In [1]: import numpy as np

In [2]: from numpy import linalg as LA

In [3]: np.set_printoptions(precision=1, suppress=True, linewidth=100)

In [4]: def rd(a):
   ...:     return np.round(a, 1) + 0
   ...: 

In [5]: X = np.loadtxt("run13.csv", delimiter=",")

In [6]: print(X)
[[ 1. -3.  2. -1.  2.  1.]
 [-3.  9. -6.  3. -6. -3.]
 [ 2. -6.  4. -2.  4.  2.]
 [-1.  3. -2.  1. -2. -1.]
 [ 2. -6.  4. -2.  4.  2.]
 [ 1. -3.  2. -1.  2.  1.]]

In [7]: Uu, sigma, VT = LA.svd(X)

In [8]: vecs = VT[:(sigma > 1e-8).sum()]

In [9]: rng = np.random.default_rng(49)

In [10]: x0 = X[0] + -1 * X[4] + rng.integers(2) * np.eye(6)[1]

In [11]: print(x0)
[-1.  3. -2.  1. -2. -1.]

In [12]: print(rd(np.diag(vecs.T @ vecs)))
[0.  0.4 0.2 0.  0.2 0. ]

In [13]: vals, vecs = LA.eigh(X)

In [14]: x0 = np.array([-2, -3, 0, 2, 2, 2])

In [15]: print(rd(LA.eigvalsh(X[1:, 1:])))
[ 0.  0.  0.  0. 19.]

In [16]: print((np.sign(vecs[:, -1].round(6)) == np.sign(vecs[0, -1].round(6))).astype(int))
[1 0 1 0 1 1]

In [17]: print(np.abs(X).sum(axis=1).max(), rd(np.abs(vals).max()))
30.0 20.0

In [18]: print(rd(vecs * np.abs(vals) @ vecs.T))
[[ 1. -3.  2. -1.  2.  1.]
 [-3.  9. -6.  3. -6. -3.]
 [ 2. -6.  4. -2.  4.  2.]
 [-1.  3. -2.  1. -2. -1.]
 [ 2. -6.  4. -2.  4.  2.]
 [ 1. -3.  2. -1.  2.  1.]]

In [19]: Uu, sigma, VT = LA.svd(X)

In [20]: print(np.argmax(sigma[:-1] / (sigma[1:] + 1e-6)) + 1)
1

In [21]: other = Uu[:, :1] @ np.diag(sigma[:1]) @ VT[:1]

In [22]: print(rd(np.abs(X - other).max()))
0.0

In [23]: print(rd(LA.norm(X - other) / LA.norm(X)))
0.0

In [24]: labels = rng.permutation(6)

In [25]: print(labels)
[5 2 0 3 4 1]

In [26]: other = X[labels][:, labels]

In [27]: print(other)
[[ 1.  2.  1. -1.  2. -3.]
 [ 2.  4.  2. -2.  4. -6.]
 [ 1.  2.  1. -1.  2. -3.]
 [-1. -2. -1.  1. -2.  3.]
 [ 2.  4.  2. -2.  4. -6.]
 [-3. -6. -3.  3. -6.  9.]]

In [28]: print(rd(LA.det(other)), rd(LA.det(X[labels])))
0.0 0.0

In [29]: print(np.trace(other))
20.0

In [30]: E = np.loadtxt("x.csv", delimiter=",")

In [31]: print(E)
[[ 4.  4.  4.]
 [ 4.  8.  8.]
 [ 4.  8. 12.]]

In [32]: Uu, sigma, VT = LA.svd(E, full_matrices=False)

In [33]: print(rd(sigma))
[20.2  2.6  1.2]

In [34]: print(rd(np.cumsum(sigma ** 2) / np.sum(sigma ** 2)))
[1. 1. 1.]

In [35]: print(rd(Uu.T @ E @ VT.T))
[[20.2  0.   0. ]
 [ 0.   2.6  0. ]
 [ 0.   0.   1.2]]

In [36]: print(rd(Uu.T @ Uu))
[[1. 0. 0.]
 [0. 1. 0.]
 [0. 0. 1.]]

In [37]: print(rd(VT @ VT.T))
[[1. 0. 0.]
 [0. 1. 0.]
 [0. 0. 1.]]

In [38]: x0 = np.array([1, 1, -1])

In [39]: h = np.maximum(E @ x0, 0)

In [40]: print(E * (h > 1e-9)[:, None])
[[4. 4. 4.]
 [4. 8. 8.]
 [0. 0. 0.]]

In [41]: print(rd(np.tanh(E @ x0)))
[1. 1. 0.]

In [42]: print(E.T @ h)
[32. 48. 48.]

In [43]: print(np.maximum(E @ x0, 0) - np.maximum(-E @ x0, 0))
[4. 4. 0.]

In [44]: print(np.maximum(E @ (3 * x0), 0))
[12. 12.  0.]

In [45]: labels = rng.permutation(3)

In [46]: print(labels)
[1 2 0]

In [47]: other = E[labels][:, labels]

In [48]: print(rd(LA.det(other)), rd(LA.det(E[labels])))
64.0 64.0

In [49]: print(np.trace(other))
24.0

In [50]: Lm = LA.cholesky(E)

In [51]: print(Lm)
[[2. 0. 0.]
 [2. 2. 0.]
 [2. 2. 2.]]

In [52]: print(Lm @ Lm.T)
[[ 4.  4.  4.]
 [ 4.  8.  8.]
 [ 4.  8. 12.]]

In [53]: arr = np.load("out5.npy")

In [54]: print(rd(arr))
[[  0.   20.8  -0.4   2.9]
 [ -0.1  -9.3  -0.3   1.5]
 [ -0.1 -20.3  -0.9   3.2]
 [  0.   14.7   0.8  -0.7]
 [ -0.2  -7.4   0.6   1.3]
 [ -0.1 -38.1   0.6  -2. ]
 [ -0.2 -28.9   1.5  -5.1]
 [  0.1 -33.8   0.1   5.2]
 [  0.1 -10.7   1.    4.3]
 [ -0.3 -30.4   0.6   2.2]
 [  0.1   2.6   0.4  -4.6]
 [  0.   26.6  -0.2  -0.7]
 [ -0.1  21.7  -0.6   8.2]
 [  0.    7.1  -0.8  -3.5]
 [ -0.1  12.6  -0.9  -4.5]
 [  0.2  25.3   0.5   0.1]
 [  0.1  -8.    0.3  -6.5]
 [ -0.3 -21.5   0.4   3.2]
 [  0.1  -2.2   0.   -0.7]
 [  0.2 -19.6   1.4   0.5]]

In [55]: labels = arr[:, 1] > np.median(arr[:, 1])

In [56]: f = arr[labels].mean(axis=0) - arr[~labels].mean(axis=0)

In [57]: print(labels.astype(int))
[1 0 0 1 1 0 0 0 0 0 1 1 1 1 1 1 0 0 1 0]

In [58]: print(rd(f))
[ 0.  34.3 -0.6 -0.9]

In [59]: F = np.arange(25).reshape(5, 5) + 3

In [60]: print(F)
[[ 3  4  5  6  7]
 [ 8  9 10 11 12]
 [13 14 15 16 17]
 [18 19 20 21 22]
 [23 24 25 26 27]]

In [61]: other = np.array([[2, 4, -2], [-1, 5, 0], [-4, 2, 5], [2, -4, 5], [2, 3, 5]])

In [62]: print(np.einsum("ik,kj->ij", F, other))
[[  8  39  84]
 [ 13  89 149]
 [ 18 139 214]
 [ 23 189 279]
 [ 28 239 344]]

In [63]: print(F @ other)
[[  8  39  84]
 [ 13  89 149]
 [ 18 139 214]
 [ 23 189 279]
 [ 28 239 344]]

In [64]: print(other.T @ F.T)
[[  8  13  18  23  28]
 [ 39  89 139 189 239]
 [ 84 149 214 279 344]]

In [65]: print(np.vstack([F, other.T]).shape)
(8, 5)

In [66]: print(LA.matrix_power(F, 3))
[[ 28875  31000  33125  35250  37375]
 [ 54500  58500  62500  66500  70500]
 [ 80125  86000  91875  97750 103625]
 [105750 113500 121250 129000 136750]
 [131375 141000 150625 160250 169875]]

In [67]: print(np.allclose(F, F.T))
False

In [68]: print((F + F.T) / 2)
[[ 3.  6.  9. 12. 15.]
 [ 6.  9. 12. 15. 18.]
 [ 9. 12. 15. 18. 21.]
 [12. 15. 18. 21. 24.]
 [15. 18. 21. 24. 27.]]

In [69]: print(F @ F)
[[ 375  400  425  450  475]
 [ 700  750  800  850  900]
 [1025 1100 1175 1250 1325]
 [1350 1450 1550 1650 1750]
 [1675 1800 1925 2050 2175]]

In [70]: J = np.cumsum(np.array([[5, 4, 5, 4, 1],
    ...:     [3, -5, -1, -2, -2],
    ...:     [-3, 4, 4, 0, 0],
    ...:     [-1, 1, 3, -3, -3],
    ...:     [5, -4, 2, 0, 4],
    ...:     [-3, -5, 3, -2, 1],
    ...:     [5, 2, -4, 4, -2],
    ...:     [-5, 2, 0, -5, 4],
    ...:     [-1, 3, 1, -1, 4],
    ...:     [0, 2, 3, 1, 5],
    ...:     [4, -4, -2, -5, -5],
    ...:     [2, -4, -3, -5, 5],
    ...:     [2, 1, -1, -2, -1],
    ...:     [4, 3, -2, -4, 1],
    ...:     [1, 1, -5, 3, 0],
    ...:     [-5, -5, 0, -5, 3],
    ...:     [5, -4, -3, 5, -5],
    ...:     [4, 2, -1, 1, -2],
    ...:     [5, 4, 3, 1, -4],
    ...:     [3, -1, 1, -5, -5],
    ...:     [-2, -2, 0, 4, 5],
    ...:     [-4, -5, 2, 2, -5],
    ...:     [-4, -2, 4, -3, 3]]), axis=0)

In [71]: print(J)
[[  5   4   5   4   1]
 [  8  -1   4   2  -1]
 [  5   3   8   2  -1]
 [  4   4  11  -1  -4]
 [  9   0  13  -1   0]
 [  6  -5  16  -3   1]
 [ 11  -3  12   1  -1]
 [  6  -1  12  -4   3]
 [  5   2  13  -5   7]
 [  5   4  16  -4  12]
 [  9   0  14  -9   7]
 [ 11  -4  11 -14  12]
 [ 13  -3  10 -16  11]
 [ 17   0   8 -20  12]
 [ 18   1   3 -17  12]
 [ 13  -4   3 -22  15]
 [ 18  -8   0 -17  10]
 [ 22  -6  -1 -16   8]
 [ 27  -2   2 -15   4]
 [ 30  -3   3 -20  -1]
 [ 28  -5   3 -16   4]
 [ 24 -10   5 -14  -1]
 [ 20 -12   9 -17   2]]

In [72]: x0 = np.array([0, 0, 2, 0, 0])

In [73]: target = J @ x0

In [74]: coef, lr = np.zeros(5), 1 / LA.norm(J, 2) ** 2

In [75]: for i in range(3):
    ...:     coef -= lr * J.T @ (J @ coef - target)
    ...:     if i % 1 == 0: print(i, round(LA.norm(J @ coef - target), 1))
    ...: 
0 61.5
1 53.3
2 46.2

In [76]: print(rd(coef))
[ 0.3  0.   0.8 -0.1  0.2]
